>>> import numpy as np
>>> np.set_printoptions(precision=1, suppress=True, linewidth=200)
>>> m1 = np.loadtxt("run6.csv", delimiter=",")
>>> print(m1)
[[-4. -2. -2. -1.]
 [-2. -2. -1. -1.]
 [ 4.  2.  2.  1.]
 [ 2.  2.  1.  1.]]
>>> print([round(float(x), 1) for x in np.linalg.svd(m1, compute_uv=False)[:3]])
[8.3, 1.2, 0.0]
>>> print(np.linalg.cond(m1) > 100)
True
>>> print(np.argsort(-np.linalg.norm(m1, axis=0).round(6), kind="stable")[:3])
[0 1 2]
>>> out = np.array([[-7, -1, -7], [-5, -1, 5]])
>>> data = out.T @ out
>>> print(data)
[[74 12 24]
 [12  2  2]
 [24  2 74]]
>>> vals, evecs = np.linalg.eigvalsh(data)
Traceback (most recent call last):
  File "<python-input-10>", line 1, in <module>
    vals, evecs = np.linalg.eigvalsh(data)
    ^^^^^^^^^^^
ValueError: too many values to unpack (expected 2)
>>> vals, evecs = np.linalg.eigh(data)
>>> print(np.round(evecs.T @ evecs, 1) + 0)
[[1. 0. 0.]
 [0. 1. 0.]
 [0. 0. 1.]]
>>> print(np.round(np.linalg.svd(data, compute_uv=False), 1) + 0)
[99. 51.  0.]
>>> print(np.abs(evecs[:, -1]).round(6).argmax())
0
>>> print(np.round(np.linalg.eigvalsh(data @ data), 1) + 0)
[   0.  2598.9 9805.1]
>>> print(np.unique(vals.round(6) + 0, return_counts=True)[1])
[1 1 1]
>>> print(np.round(np.linalg.eigvals(data), 1) + 0)
[99. 51.  0.]
>>> print(np.round(np.linalg.eigvals(data).sum().real, 1))
150.0
>>> print(np.einsum("ii->", data))
150
>>> print(round(float(np.linalg.det(data.T)), 1))
-0.0
>>> print(round(float(np.linalg.det(data[::-1])), 1))
0.0
>>> print(round(float(np.linalg.det(2 * data)), 1), round(float(np.linalg.det(data)), 1))
-0.0 -0.0
>>> print(np.abs(np.diag(np.linalg.qr(data)[1])) > 1e-9)
[ True  True False]
>>> W1 = np.array([[0, -1], [0, -2], [-1, -1]])
>>> beta = np.array([2, 3])
>>> act = np.maximum(data @ W1 + beta, 0)
>>> print((act > 0).astype(int))
[[0 0]
 [0 0]
 [0 0]]
>>> print(act)
[[0 0]
 [0 0]
 [0 0]]
>>> print(np.linalg.matrix_rank(act))
0
>>> Z = np.array([[-1, 2], [0, -1]])
>>> print(W1 @ Z)
[[ 0  1]
 [ 0  2]
 [ 1 -1]]
>>> print((act @ Z).round(6).argmax(axis=1))
[0 0 0]
>>> rank = np.linalg.matrix_rank(data)
>>> print(rank)
2
>>> null = np.linalg.svd(data)[2][rank:].T
>>> print(null.shape)
(3, 1)
>>> print(np.round(null @ null.T, 1) + 0)
[[ 0.  -0.2  0. ]
 [-0.2  1.   0. ]
 [ 0.   0.   0. ]]
>>> print(np.allclose(data @ null, 0))
True
>>> print([int(np.linalg.matrix_rank(data[:i])) for i in range(1, len(data) + 1)])
[1, 2, 2]
>>> print([int(np.linalg.matrix_rank(data[:, :j + 1])) for j in range(3)])
[1, 2, 2]
>>> print(np.round(null[:, 0] / null[np.abs(null[:, 0]).round(6).argmax(), 0], 1) + 0)
[-0.2  1.   0. ]
>>> print(np.linalg.matrix_rank(data.T @ data), np.linalg.matrix_rank(data @ data.T))
2 2
>>> feats = np.loadtxt("layer6.csv", delimiter=",")
>>> print(feats)
[[ 30.  18.   6.   6.]
 [  0.   0.   0.   0.]
 [-25. -15.  -5.  -5.]]
>>> rank = np.linalg.matrix_rank(feats)
>>> print(rank)
1
>>> null = np.linalg.svd(feats)[2][rank:].T
>>> print([int(np.linalg.matrix_rank(np.delete(feats, i, axis=0))) for i in range(3)])
[1, 1, 1]
>>> print(null.shape)
(4, 3)
>>> print(np.linalg.matrix_rank(feats.T @ feats), np.linalg.matrix_rank(feats @ feats.T))
1 1
>>> U, s, Vh = np.linalg.svd(feats, full_matrices=False)
>>> print(np.round(U.T @ U, 1) + 0)
[[1. 0. 0.]
 [0. 1. 0.]
 [0. 0. 1.]]
>>> print((s > 1e-8).sum())
1
>>> print(np.round(s / s[0], 1) + 0)
[1. 0. 0.]
>>> print(round(np.sqrt((s ** 2).sum()), 1), np.round(np.linalg.norm(feats), 1))
46.9 46.9
>>> print(np.round(U.T @ feats @ Vh.T, 1) + 0)
[[46.9  0.   0. ]
 [ 0.   0.   0. ]
 [ 0.   0.   0. ]]
>>> print(s.round(1) + 0)
[46.9  0.   0. ]
>>> C2 = feats.T @ feats
>>> print(np.round(np.linalg.svd(feats, compute_uv=False) ** 2, 1) + 0)
[2196.    0.    0.]
>>> print((feats @ feats.T).shape)
(3, 3)
>>> print(np.round(np.linalg.eigvalsh(C2)[::-1], 1) + 0)
[2196.    0.    0.    0.]
>>> print(np.linalg.matrix_rank(C2))
1
>>> print(C2)
[[1525.  915.  305.  305.]
 [ 915.  549.  183.  183.]
 [ 305.  183.   61.   61.]
 [ 305.  183.   61.   61.]]
>>> F = np.load("mat.npy")
>>> print(F)
[[0 1 0 0]
 [0 0 1 0]
 [1 0 0 0]
 [0 0 0 1]]
>>> print(np.linalg.svd(F, compute_uv=False))
[1. 1. 1. 1.]
>>> print(np.count_nonzero(F))
4
>>> print(np.abs(F).max())
1
>>> print(np.diff(F, axis=0))
[[ 0 -1  1  0]
 [ 1  0 -1  0]
 [-1  0  0  1]]
>>> print(np.unravel_index(np.abs(F).argmax(), F.shape))
(np.int64(0), np.int64(1))
>>> print(F.mean(axis=0))
[0.2 0.2 0.2 0.2]
>>> print(np.linalg.matrix_rank(F))
4
>>> print(F @ F)
[[0 0 1 0]
 [1 0 0 0]
 [0 1 0 0]
 [0 0 0 1]]
>>> print((np.linalg.matrix_power((F != 0) + (F.T != 0) + np.eye(4), 4) > 0).astype(int))
[[1 1 1 0]
 [1 1 1 0]
 [1 1 1 0]
 [0 0 0 1]]
>>> print(np.flatnonzero(np.linalg.matrix_power((F != 0) + (F.T != 0) + np.eye(4), 4)[1]))
[0 1 2]
>>> print(round(float(np.linalg.det(F)), 1))
1.0
>>> mat = np.array([[2, -3, -2], [-3, 5, 4], [-2, 4, 4]])
>>> rank = np.linalg.matrix_rank(m1)
>>> print(rank)
2
>>> null = np.linalg.svd(m1)[2][rank:].T
>>> print(np.round(null @ null.T, 1) + 0)
[[ 0.2  0.  -0.4  0. ]
 [ 0.   0.2  0.  -0.4]
 [-0.4  0.   0.8  0. ]
 [ 0.  -0.4  0.   0.8]]
>>> print(np.round(m1 @ null, 1) + 0)
[[0. 0.]
 [0. 0.]
 [0. 0.]
 [0. 0.]]
>>> print(np.allclose(m1 @ null, 0))
True
>>> K = np.array([[0, 1], [1, 0]])
>>> print(np.linalg.norm(K, axis=0))
[1. 1.]
>>> print(K @ K.T)
[[1 0]
 [0 1]]
>>> print(np.linalg.pinv(K))
[[0. 1.]
 [1. 0.]]
>>> X = np.load("dump.npy")
>>> print(X)
[[-0.9 -1.  -2.  -2.   2. ]
 [ 1.   1.1  0.  -3.  -3. ]
 [ 3.  -3.   2.1 -1.  -2. ]
 [ 0.  -3.  -2.   2.1  2. ]
 [-1.  -1.  -2.  -2.   2.1]]
>>> print(X.mean(axis=0))
[ 0.4 -1.4 -0.8 -1.2  0.2]
>>> print(np.linalg.matrix_rank(X))
5
>>> np.linalg.rank(X)
Traceback (most recent call last):
  File "<python-input-92>", line 1, in <module>
    np.linalg.rank(X)
    ^^^^^^^^^^^^^^
AttributeError: module 'numpy.linalg' has no attribute 'rank'
>>> np.zeros(5, 5)
Traceback (most recent call last):
  File "<python-input-93>", line 1, in <module>
    np.zeros(5, 5)
    ~~~~~~~~^^^^^^
TypeError: Cannot interpret '5' as a data type
>>> rng = np.random.default_rng(430552)
>>> out = X + rng.integers(-2, 3, (5, 4)) @ rng.integers(-2, 3, (4, 5))
>>> print(out)
[[-1.9 -7.   6.  -9.   3. ]
 [10.   4.1 -3.  -4.  -4. ]
 [ 5.  -3.   4.1 -3.  -2. ]
 [ 0.  -4.  -3.   6.1 -1. ]
 [ 5.   7.  -6.   0.   2.1]]
>>> print(np.linalg.matrix_rank(out - X, tol=1e-8))
4
>>> print(np.round(np.linalg.svd(out - X, compute_uv=False), 1) + 0)
[16.9  9.9  4.6  2.2  0. ]
>>> print(np.round(np.linalg.norm(X, 2) / np.linalg.norm(X), 1))
0.7
>>> print(np.linalg.cond(X) > 100)
True
>>> print(np.linalg.matrix_rank(X, rtol=0.1))
4
>>> print(np.round(np.abs(np.linalg.svd(X)[2][-1]), 1) + 0)
[0.8 0.4 0.2 0.  0.4]
>>> Z = np.array([[1, 1, 2, 0], [2, 2, 1, 1], [0, 2, 2, 0]])
>>> W0 = np.repeat(Z, 24 // 3, axis=0)
>>> W0 = W0 + 0.3 * rng.normal(size=W0.shape)
>>> print(W0.round(1) + 0)
[[ 1.   0.8  2.1 -0.3]
 [ 1.1  1.7  1.9  0.2]
 [ 0.9  0.7  1.5 -0.1]
 [ 1.   0.9  1.8 -0.1]
 [ 0.7  1.6  2.6 -0.3]
 [ 0.8  0.7  1.8 -0.4]
 [ 0.5  1.   1.5 -0.1]
 [ 0.9  1.1  1.9 -0.2]
 [ 1.8  1.9  1.2  0.7]
 [ 1.9  1.9  0.7  0.6]
 [ 2.5  2.1  1.   1.1]
 [ 2.   2.1  1.   1. ]
 [ 1.9  1.7  1.1  0.7]
 [ 1.8  1.7  0.8  1.1]
 [ 2.   2.4  0.6  0.8]
 [ 1.9  1.8  0.8  0.6]
 [ 0.3  1.8  2.4 -0.2]
 [-0.3  2.5  1.8  0. ]
 [ 0.   2.5  2.   0.1]
 [ 0.2  2.2  2.  -0.5]
 [-0.1  1.9  2.  -0.1]
 [-0.2  2.2  2.  -0.2]
 [-0.3  2.7  1.9 -0.3]
 [ 0.7  2.2  2.5  0.3]]
>>> out = np.c_[W0[:, :2] @ np.array([[0, 1], [-2, -1]]), np.array([5, -5, 4, -4, -2, -3, 0, -3, 5, 2, 1, -2, 2, -4, 4, 1, -5, 3, 2, -2, -1, -1, 2, -3])]
>>> print(out.round(1) + 0)
[[-1.6  0.1  5. ]
 [-3.4 -0.6 -5. ]
 [-1.3  0.3  4. ]
 [-1.9  0.1 -4. ]
 [-3.2 -1.  -2. ]
 [-1.4  0.1 -3. ]
 [-2.  -0.5  0. ]
 [-2.2 -0.2 -3. ]
 [-3.7  0.   5. ]
 [-3.9  0.   2. ]
 [-4.2  0.4  1. ]
 [-4.1 -0.1 -2. ]
 [-3.4  0.1  2. ]
 [-3.3  0.1 -4. ]
 [-4.7 -0.4  4. ]
 [-3.7  0.1  1. ]
 [-3.7 -1.6 -5. ]
 [-5.  -2.8  3. ]
 [-5.  -2.6  2. ]
 [-4.5 -2.1 -2. ]
 [-3.7 -2.  -1. ]
 [-4.4 -2.4 -1. ]
 [-5.5 -3.   2. ]
 [-4.3 -1.5 -3. ]]
>>> print(np.linalg.matrix_rank(out))
3
>>> print(np.linalg.matrix_rank(np.c_[W0, out]))
5
>>> print(np.round(np.linalg.lstsq(W0, out[:, 0])[0], 1) + 0)
[ 0. -2.  0.  0.]
